% python3 -q
>>> import numpy as np
>>> import numpy.linalg as la
>>> np.set_printoptions(suppress=True, linewidth=120)
>>> rnd = lambda a: np.round(a, 2) + 0
>>> E = np.array([[1.0, 0.1, 0.0],
...     [-0.2, -0.2, 2.0],
...     [0.5, -1.3, -0.5],
...     [1.5, 0.2, 2.6],
...     [1.7, -0.7, 1.8],
...     [-0.3, 1.4, -1.0],
...     [-2.3, -1.7, -1.8],
...     [-0.3, 0.7, 1.4],
...     [1.0, -0.7, 0.0],
...     [-0.1, -1.6, -1.7],
...     [0.5, 1.0, -0.2],
...     [-0.8, 0.4, 1.0],
...     [-0.7, 0.2, -2.0],
...     [2.1, -0.9, -1.3],
...     [-0.8, 1.3, 2.1]])
>>> rng = np.random.default_rng(95)
>>> E[:, 1] = 2 * E[:, 0] + 0.1 * rng.normal(size=15)
>>> rnd(E)
array([[ 1.  ,  1.98,  0.  ],
       [-0.2 , -0.42,  2.  ],
       [ 0.5 ,  1.21, -0.5 ],
       [ 1.5 ,  3.01,  2.6 ],
       [ 1.7 ,  3.35,  1.8 ],
       [-0.3 , -0.46, -1.  ],
       [-2.3 , -4.51, -1.8 ],
       [-0.3 , -0.57,  1.4 ],
       [ 1.  ,  2.06,  0.  ],
       [-0.1 , -0.31, -1.7 ],
       [ 0.5 ,  1.  , -0.2 ],
       [-0.8 , -1.61,  1.  ],
       [-0.7 , -1.67, -2.  ],
       [ 2.1 ,  4.31, -1.3 ],
       [-0.8 , -1.54,  2.1 ]])
>>> M2 = np.c_[E[:, :1] @ np.array([[-1]]), np.array([1, -5, 3, 1, 4, 0, -3, -2, 5, -4, -4, 1, -5, -1, -5])]
>>> M2
array([[-1. ,  1. ],
       [ 0.2, -5. ],
       [-0.5,  3. ],
       [-1.5,  1. ],
       [-1.7,  4. ],
       [ 0.3,  0. ],
       [ 2.3, -3. ],
       [ 0.3, -2. ],
       [-1. ,  5. ],
       [ 0.1, -4. ],
       [-0.5, -4. ],
       [ 0.8,  1. ],
       [ 0.7, -5. ],
       [-2.1, -1. ],
       [ 0.8, -5. ]])
>>> rnd(la.norm(M2 - E @ la.lstsq(E, M2)[0], axis=0))
array([ 0.  , 11.02])
>>> r0 = np.array([-4, 1, -9, -2])
>>> mat = np.array([np.roll(r0, i) for i in range(4)])
>>> mat
array([[-4,  1, -9, -2],
       [-2, -4,  1, -9],
       [-9, -2, -4,  1],
       [ 1, -9, -2, -4]])
>>> def softmax(z):
...     e = np.exp(z - z.max(axis=-1, keepdims=True))
...     return e / e.sum(axis=-1, keepdims=True)
... 
>>> rnd(softmax(mat).sum(axis=1))
array([1., 1., 1., 1.])
>>> rnd(softmax(mat[1]))
array([0.05, 0.01, 0.95, 0.  ])
>>> att = mat @ mat.T / np.sqrt(4)
>>> rnd(softmax(att + np.triu(np.full(att.shape, -np.inf), 1)))
array([[1., 0., 0., 0.],
       [0., 1., 0., 0.],
       [0., 0., 1., 0.],
       [0., 0., 0., 1.]])
>>> rnd(la.eigvals(mat))
array([  5.+3.j,   5.-3.j, -14.+0.j, -12.+0.j])
>>> rnd(la.det(mat[::-1]))
np.float64(5712.0)
>>> rnd(np.poly(mat))
array([   1.,   16.,  -58., -796., 5712.])
>>> np.kron(np.eye(2, dtype=int), mat)
array([[-4,  1, -9, -2,  0,  0,  0,  0],
       [-2, -4,  1, -9,  0,  0,  0,  0],
       [-9, -2, -4,  1,  0,  0,  0,  0],
       [ 1, -9, -2, -4,  0,  0,  0,  0],
       [ 0,  0,  0,  0, -4,  1, -9, -2],
       [ 0,  0,  0,  0, -2, -4,  1, -9],
       [ 0,  0,  0,  0, -9, -2, -4,  1],
       [ 0,  0,  0,  0,  1, -9, -2, -4]])
>>> vec = np.array([2, 6, 8, 9])
>>> rhs = mat @ vec
>>> rhs
array([ -92, -101,  -53, -104])
>>> rnd(la.solve(mat.T, mat[2]))
array([0., 0., 1., 0.])
>>> rnd(la.solve(mat, mat[:, 3]))
array([0., 0., 0., 1.])
>>> labels = rng.permutation(4)
>>> labels
array([1, 2, 0, 3])
>>> M2 = mat[labels][:, labels]
>>> np.diag(M2)
array([-4, -4, -4, -4])
>>> np.allclose(M2, mat)
False
>>> np.trace(M2)
np.int64(-16)
>>> rnd(la.det(M2)), rnd(la.det(mat[labels]))
(np.float64(5712.0), np.float64(5712.0))
>>> r0 = np.array([-3, 3])
>>> np.array([np.convolve(row, r0, "same") for row in mat])
array([[ 12, -15,  30, -21],
       [  6,   6, -15,  30],
       [ 27, -21,   6, -15],
       [ -3,  30, -21,   6]])
>>> M2 = np.array([[2, -1, -3, 1], [-2, -2, 1, -1], [3, -1, -1, 1], [1, -2, -1, 2]])
>>> cent = np.array([[-1]])
>>> data = np.block([[M2, np.array([[4], [2], [1], [1]])], [np.zeros((1, 4)), cent]])
>>> data
array([[ 2., -1., -3.,  1.,  4.],
       [-2., -2.,  1., -1.,  2.],
       [ 3., -1., -1.,  1.,  1.],
       [ 1., -2., -1.,  2.,  1.],
       [ 0.,  0.,  0.,  0., -1.]])
>>> r0 = np.array([6, 5, -7, 5, -8])
>>> M2 = data + np.outer(r0, np.eye(5)[3])
>>> la.matrix_rank(M2 - data)
np.int64(1)
>>> np.trace(data)
np.float64(0.0)
>>> rnd(np.abs(la.eigvals(data)).max())
np.float64(2.68)
>>> M2 = np.array([[3, 2, 1], [2, 3, 0], [1, 3, 0]])
>>> M2[-1] = M2[0]
>>> W0 = M2 + 0.02 * np.eye(3)
>>> W0
array([[3.02, 2.  , 1.  ],
       [2.  , 3.02, 0.  ],
       [3.  , 2.  , 1.02]])
>>> M2 = np.array([[-4, -5], [-5, 4], [-7, 6]])
>>> la.matrix_rank(W0 @ M2)
np.int64(2)
>>> rnd(np.einsum("ik,kj->ij", W0, M2))
array([[-29.08,  -1.1 ],
       [-23.1 ,   2.08],
       [-29.14,  -0.88]])
>>> rnd(M2.T @ W0.T)
array([[-29.08, -23.1 , -29.14],
       [ -1.1 ,   2.08,  -0.88]])
>>> Q, evecs = la.qr(W0[:, :1])[0], la.qr(W0[:, 1:])[0]
>>> sigma = la.svd(Q.T @ evecs, compute_uv=False)
>>> rnd(np.degrees(np.arccos(sigma.clip(0, 1))))
array([0.46])
>>> rnd(sigma)
array([1.])
>>> rnd(la.norm(Q @ Q.T - evecs @ evecs.T, 2))
np.float64(1.0)
>>> M = np.loadtxt("data.csv", delimiter=",")
>>> M
array([[ 1.,  3., -4.],
       [-5.,  5., -5.],
       [ 5.,  5.,  1.],
       [ 6., -2.,  1.]])
>>> th = np.radians(45)
>>> R = np.eye(3)
>>> R[2, 2] = R[1, 1] = np.cos(th)
>>> R[2, 1], R[1, 2] = -np.sin(th), np.sin(th)
>>> rnd(R)
array([[ 1.  ,  0.  ,  0.  ],
       [ 0.  ,  0.71,  0.71],
       [ 0.  , -0.71,  0.71]])
>>> M2 = M @ R.T
>>> rnd(la.svd(M, compute_uv=False)), rnd(la.svd(M2, compute_uv=False))
(array([10.78,  8.09,  3.38]), array([10.78,  8.09,  3.38]))
>>> rnd(M2)
array([[ 1.  , -0.71, -4.95],
       [-5.  ,  0.  , -7.07],
       [ 5.  ,  4.24, -2.83],
       [ 6.  , -0.71,  2.12]])
>>> np.allclose(M @ M.T, M2 @ M2.T)
True
>>> A = np.load("block12.npy")
>>> A
array([[ 12.92,  22.94, -17.85],
       [ -8.74,   2.16,  19.51],
       [ -5.42,   1.07,  19.11],
       [ -6.09,   0.75,  18.36],
       [ -5.84,   2.06,  18.47],
       [ 12.73,  21.37, -16.99],
       [ 11.51,  20.15, -18.64],
       [ -5.52,   1.64,  20.85],
       [  3.9 , -36.21,  28.87],
       [ -5.61,   2.8 ,  19.52],
       [ -5.83,   2.6 ,  20.05],
       [ 10.36,  21.65, -19.55],
       [ -5.88,   0.69,  18.8 ],
       [ -5.7 ,   3.63,  19.16],
       [ -5.72,   1.63,  20.29]])
>>> G = np.cov(A, rowvar=False)
>>> np.argwhere(np.triu(np.abs(np.corrcoef(A.T)) > 0.8, 1))
array([[0, 2],
       [1, 2]])
>>> rnd(np.corrcoef(A.T))
array([[ 1.  ,  0.49, -0.89],
       [ 0.49,  1.  , -0.82],
       [-0.89, -0.82,  1.  ]])
>>> rnd(np.corrcoef(A[:, 0], A[:, 2])[0, 1])
np.float64(-0.89)
>>> rnd(A.std(axis=0))
array([ 7.96, 13.9 , 17.21])
>>> np.unravel_index(np.abs(A).argmax(), A.shape)
(np.int64(8), np.int64(1))
>>> np.abs(A).max()
np.float64(36.21)
>>> K = np.loadtxt("sample4.csv", delimiter=",")
>>> rnd(K)
array([[-0.41, -0.47, -0.78],
       [-0.47,  0.84, -0.26],
       [-0.78, -0.26,  0.57]])
>>> w1 = np.array([[0, 4, 4], [2, 3, 3], [2, 2, 3]])
>>> b = np.array([0, 0, 0])
>>> hid = np.maximum(K @ w1 + b, 0)
>>> rnd((hid > 0).mean(axis=0))
array([0.67, 0.33, 0.  ])
>>> (hid > 0).astype(int)
array([[0, 0, 0],
       [1, 1, 0],
       [1, 0, 0]])
>>> rnd(hid)
array([[0.  , 0.  , 0.  ],
       [1.17, 0.13, 0.  ],
       [0.61, 0.  , 0.  ]])
>>> la.matrix_rank(hid)
np.int64(2)
>>> cent = np.array([[1, -2, -5], [2, 4, -4], [5, -5, -2]])
>>> (hid @ cent).round(6).argmax(axis=1)
array([0, 0, 0])
>>> arr = np.loadtxt("case2.csv", delimiter=",")
>>> arr
array([[ -3.3 ,  -2.31,  -0.86],
       [ -0.21,   2.05,   0.08],
       [  1.26,   0.46,   0.59],
       [  0.49,  -8.92,   0.4 ],
       [ -1.13,   1.57,  -0.2 ],
       [ -0.81,  13.22,   0.32],
       [ -1.7 ,  -2.17,   0.68],
       [ -1.65,  12.31,  -0.34],
       [ -0.09, -12.17,   0.26],
       [  1.79,   8.2 ,  -0.77],
       [ -3.54,   5.89,  -0.26],
       [  2.04,   4.48,   0.14],
       [  1.58,  17.32,   0.02],
       [ -0.75,  -0.59,  -0.07],
       [ -2.87,  -9.01,   0.14],
       [ -0.61,   7.93,  -0.08],
       [ -1.99,  10.14,  -0.71],
       [ -4.96, -17.83,   0.28],
       [  0.05,  12.19,   0.67],
       [  0.62,   9.33,   0.25]])
>>> Q, R = la.qr(arr)
>>> rnd(np.trace(Q @ Q.T))
np.float64(3.0)
>>> np.allclose(R.T @ R, arr.T @ arr)
True
>>> rnd(R)
array([[  8.99,  11.33,   0.32],
       [  0.  , -40.81,   0.49],
       [  0.  ,   0.  ,  -1.87]])
>>> rnd(Q.T @ Q)
array([[1., 0., 0.],
       [0., 1., 0.],
       [0., 0., 1.]])
>>> rnd(Q @ R)
array([[ -3.3 ,  -2.31,  -0.86],
       [ -0.21,   2.05,   0.08],
       [  1.26,   0.46,   0.59],
       [  0.49,  -8.92,   0.4 ],
       [ -1.13,   1.57,  -0.2 ],
       [ -0.81,  13.22,   0.32],
       [ -1.7 ,  -2.17,   0.68],
       [ -1.65,  12.31,  -0.34],
       [ -0.09, -12.17,   0.26],
       [  1.79,   8.2 ,  -0.77],
       [ -3.54,   5.89,  -0.26],
       [  2.04,   4.48,   0.14],
       [  1.58,  17.32,   0.02],
       [ -0.75,  -0.59,  -0.07],
       [ -2.87,  -9.01,   0.14],
       [ -0.61,   7.93,  -0.08],
       [ -1.99,  10.14,  -0.71],
       [ -4.96, -17.83,   0.28],
       [  0.05,  12.19,   0.67],
       [  0.62,   9.33,   0.25]])
>>> vec = np.array([-3, 2, -1])
>>> rhs = arr @ vec
>>> rnd(la.lstsq(arr, rhs)[0])
array([-3.,  2., -1.])
>>> rhs = rhs + 0.3 * rng.normal(size=20)
>>> rnd(rhs)
array([  5.92,   4.76,  -3.64, -19.43,   6.69,  28.68,   0.15,  29.39, -24.74,  11.69,  22.79,   2.59,  29.7 ,   0.88,
        -9.71,  17.76,  27.22, -21.29,  23.81,  16.28])
>>> b, *_ = la.lstsq(arr, rhs)
>>> rnd(arr.T @ (rhs - arr @ b))
array([0., 0., 0.])
>>> G = np.cov(arr, rowvar=False)
>>> rnd(np.median(arr, axis=0))
array([-0.68,  3.26,  0.11])
>>> rnd(la.eigvalsh(G)[::-1])
array([87.94,  2.95,  0.17])
>>> np.argwhere(np.triu(np.abs(np.corrcoef(arr.T)) > 0.8, 1))
array([], shape=(0, 2), dtype=int64)
>>> rnd(np.corrcoef(arr.T))
array([[ 1.  ,  0.42,  0.2 ],
       [ 0.42,  1.  , -0.22],
       [ 0.2 , -0.22,  1.  ]])
